$ python -q
>>> import numpy as np
>>> np.set_printoptions(precision=2, suppress=True, linewidth=100, legacy="1.25")
>>> X = np.loadtxt("a.csv", delimiter=",")
>>> X
array([[1., 1., 0.],
       [0., 1., 1.],
       [1., 0., 1.]])
>>> rng = np.random.default_rng(160)
>>> labels = rng.permutation(3)
>>> out = X[:, labels] * rng.choice([-1, 1], 3)
>>> out
array([[ 1., -1., -0.],
       [ 0., -1., -1.],
       [ 1., -0., -1.]])
>>> left, _, Vh = np.linalg.svd(X.T @ out)
>>> np.round(np.linalg.lstsq(X, out)[0], 2) + 0
array([[ 1.,  0.,  0.],
       [ 0., -1.,  0.],
       [ 0.,  0., -1.]])
>>> x0 = np.array([1, 1, 2])
>>> target = X @ x0
>>> target
array([2., 3., 3.])
>>> np.linalg.solve(X, target + X[:, 0])
array([2., 1., 2.])
>>> np.linalg.solve(X, X[:, 1])
array([0., 1., 0.])
>>> P = np.triu(np.array([[-2, -2, -4], [0, 3, 0], [2, -2, 0]]), 1) + np.eye(3)
>>> out = P @ X @ np.linalg.inv(P)
>>> np.linalg.matrix_rank(out)
3
>>> np.poly(out)
array([ 1., -3.,  3., -2.])
>>> np.round(np.linalg.det(out), 2)
2.0
>>> x0 = np.array([0, 3, 4])
>>> a = np.maximum(X @ x0, 0)
>>> a
array([3., 7., 4.])
>>> X.T @ a
array([ 7., 10., 11.])
>>> np.tanh(X @ x0)
array([1., 1., 1.])
>>> np.maximum(X @ x0, 0) - np.maximum(-X @ x0, 0)
array([3., 7., 4.])
>>> J = np.array([[1.0, 0.0, 1.0], [0.0, 6.0, 9.0], [0.0, 2.0, 0.0]])
>>> P = np.triu(np.array([[-1, -3, 2], [-2, 3, -1], [3, 0, 1]]), 1) + np.eye(3)
>>> out = P @ J @ np.linalg.inv(P)
>>> P @ J - J @ P
array([[  0., -11., -29.],
       [  0.,  -2.,   6.],
       [  0.,   0.,   2.]])
>>> out = J[0, 0] * J[1:] - np.outer(J[1:, 0], J[0])
>>> out
array([[0., 6., 9.],
       [0., 2., 0.]])
>>> J[:, 0] / J[0, 0]
array([1., 0., 0.])
>>> T = np.stack([out, 3 * out, out[::-1]])
>>> T.sum(axis=0)
array([[ 0., 26., 36.],
       [ 0., 14.,  9.]])
>>> np.linalg.matrix_rank(T)
array([2, 2, 2])
>>> np.linalg.norm(T, axis=(1, 2))
array([11., 33., 11.])
>>> np.einsum("bij,cij->bc", T, T)
array([[ 121.,  363.,   24.],
       [ 363., 1089.,   72.],
       [  24.,   72.,  121.]])
>>> np.linalg.matrix_rank(T.reshape(3, -1))
2
>>> (T @ out.T).shape
(3, 2, 2)
>>> C = np.array([[-1, -5, 6]])
>>> data = rng.normal(size=(25, 1)) @ C + np.array([-1, -1, 0])
>>> data
array([[ -1.18,  -1.9 ,   1.08],
       [ -0.85,  -0.26,  -0.88],
       [  1.29,  10.44, -13.73],
       [ -2.61,  -9.03,   9.63],
       [ -0.84,  -0.21,  -0.95],
       [ -1.79,  -4.94,   4.73],
       [ -1.37,  -2.85,   2.22],
       [ -1.62,  -4.11,   3.73],
       [ -0.86,  -0.31,  -0.82],
       [ -1.14,  -1.7 ,   0.84],
       [ -1.1 ,  -1.52,   0.62],
       [ -1.58,  -3.88,   3.45],
       [ -2.04,  -6.21,   6.25],
       [ -2.67,  -9.36,  10.03],
       [ -2.59,  -8.94,   9.53],
       [ -0.05,   3.77,  -5.72],
       [ -2.23,  -7.17,   7.41],
       [ -0.62,   0.92,  -2.3 ],
       [ -2.52,  -8.59,   9.11],
       [ -1.51,  -3.53,   3.04],
       [ -0.33,   2.37,  -4.05],
       [ -2.88, -10.4 ,  11.28],
       [ -1.39,  -2.93,   2.32],
       [ -0.83,  -0.16,  -1.01],
       [ -1.97,  -5.84,   5.81]])
>>> # null space of dimension 1
>>> theta = np.radians(45)
>>> R = np.eye(3)
>>> R[1, 1] = R[2, 2] = np.cos(theta)
>>> R[1, 2], R[2, 1] = -np.sin(theta), np.sin(theta)
>>> R
array([[ 1.  ,  0.  ,  0.  ],
       [ 0.  ,  0.71, -0.71],
       [ 0.  ,  0.71,  0.71]])
>>> out = data @ R.T
>>> round(float(np.linalg.det(R)), 2), round(np.trace(R), 2)
(1.0, 2.41)
>>> left, sig, Vh = np.linalg.svd(data)
>>> np.argmax(sig[:-1] / (sig[1:] + 1e-6)) + 1
2
>>> out = left[:, :2] @ np.diag(sig[:2]) @ Vh[:2]
>>> out
array([[ -1.18,  -1.9 ,   1.08],
       [ -0.85,  -0.26,  -0.88],
       [  1.29,  10.44, -13.73],
       [ -2.61,  -9.03,   9.63],
       [ -0.84,  -0.21,  -0.95],
       [ -1.79,  -4.94,   4.73],
       [ -1.37,  -2.85,   2.22],
       [ -1.62,  -4.11,   3.73],
       [ -0.86,  -0.31,  -0.82],
       [ -1.14,  -1.7 ,   0.84],
       [ -1.1 ,  -1.52,   0.62],
       [ -1.58,  -3.88,   3.45],
       [ -2.04,  -6.21,   6.25],
       [ -2.67,  -9.36,  10.03],
       [ -2.59,  -8.94,   9.53],
       [ -0.05,   3.77,  -5.72],
       [ -2.23,  -7.17,   7.41],
       [ -0.62,   0.92,  -2.3 ],
       [ -2.52,  -8.59,   9.11],
       [ -1.51,  -3.53,   3.04],
       [ -0.33,   2.37,  -4.05],
       [ -2.88, -10.4 ,  11.28],
       [ -1.39,  -2.93,   2.32],
       [ -0.83,  -0.16,  -1.01],
       [ -1.97,  -5.84,   5.81]])
>>> np.linalg.matrix_rank(data, rtol=0.05)
2
>>> np.round(np.abs(data - out).max(), 2)
0.0
>>> round(np.linalg.norm(data - out) / np.linalg.norm(data), 2)
0.0
>>> np.linalg.matrix_rank(out)
2
>>> Ac = out - out.mean(axis=0)
>>> left, sig, Vh = np.linalg.svd(Ac, full_matrices=False)
>>> np.linalg.matrix_rank(Ac)
1
>>> np.round(sig ** 2 / (sig ** 2).sum(), 2) + 0
array([1., 0., 0.])
>>> np.searchsorted(np.cumsum(sig ** 2) / (sig ** 2).sum(), 0.9) + 1
1
>>> sig.round(2) + 0
array([36.81,  0.  ,  0.  ])
>>> A = np.loadtxt("out5.csv", delimiter=",")
>>> A
array([[ 0.67, -0.39,  1.85],
       [ 1.88,  0.32, -0.61],
       [ 0.18, -1.94, -0.47]])
>>> labels = rng.permutation(3)
>>> out = A[:, labels] * rng.choice([-1, 1], 3)
>>> out
array([[-1.85, -0.67,  0.39],
       [ 0.61, -1.88, -0.32],
       [ 0.47, -0.18,  1.94]])
>>> left, _, Vh = np.linalg.svd(A.T @ out)
>>> np.round(np.linalg.lstsq(A, out)[0], 2) + 0
array([[ 0., -1.,  0.],
       [ 0.,  0., -1.],
       [-1.,  0.,  0.]])
>>> np.round(out[:, 0] @ out[:, 1], 2)
0.0
>>> np.linalg.pinv(out)
array([[-0.46,  0.15,  0.12],
       [-0.17, -0.47, -0.05],
       [ 0.1 , -0.08,  0.48]])
>>> np.round(out.T @ out, 2) + 0
array([[4., 0., 0.],
       [0., 4., 0.],
       [0., 0., 4.]])
>>> x0 = np.array([3, 3, 2])
>>> target = A @ x0
>>> target
array([ 4.53,  5.38, -6.2 ])
>>> np.round(np.linalg.solve(A.T, A[2]), 2) + 0
array([0., 0., 1.])
>>> np.linalg.solve(A, target + A[:, 2])
array([3., 3., 3.])
>>> out = np.array([[-3, -1], [-2, 0]])
>>> C = np.kron(out, A)
>>> np.linalg.matrix_rank(C)
6
>>> W0 = np.array([[-5.0, -0.3, -0.1, 1.6],
...     [7.0, -0.3, 1.3, -1.6],
...     [6.0, -1.1, 0.5, 0.4]])
>>> W0
array([[-5. , -0.3, -0.1,  1.6],
       [ 7. , -0.3,  1.3, -1.6],
       [ 6. , -1.1,  0.5,  0.4]])
>>> # column 0 dominates
>>> out = np.linalg.inv(A)
>>> round(float(np.linalg.slogdet(A)[0]), 2)
-1.0
>>> np.linalg.det(A) * out
array([[-1.33, -3.75, -0.36],
       [ 0.77, -0.65,  3.87],
       [-3.69,  1.22,  0.94]])
>>> np.round(A @ out, 2) + 0
array([[1., 0., 0.],
       [0., 1., 0.],
       [0., 0., 1.]])
>>> np.allclose(out, A.T)
False
>>> (np.abs(out) > 1e-9).astype(int)
array([[1, 1, 1],
       [1, 1, 1],
       [1, 1, 1]])
>>> out
array([[ 0.17,  0.47,  0.05],
       [-0.1 ,  0.08, -0.48],
       [ 0.46, -0.15, -0.12]])
>>> np.round(np.linalg.det(A) * np.linalg.det(out), 2)
1.0
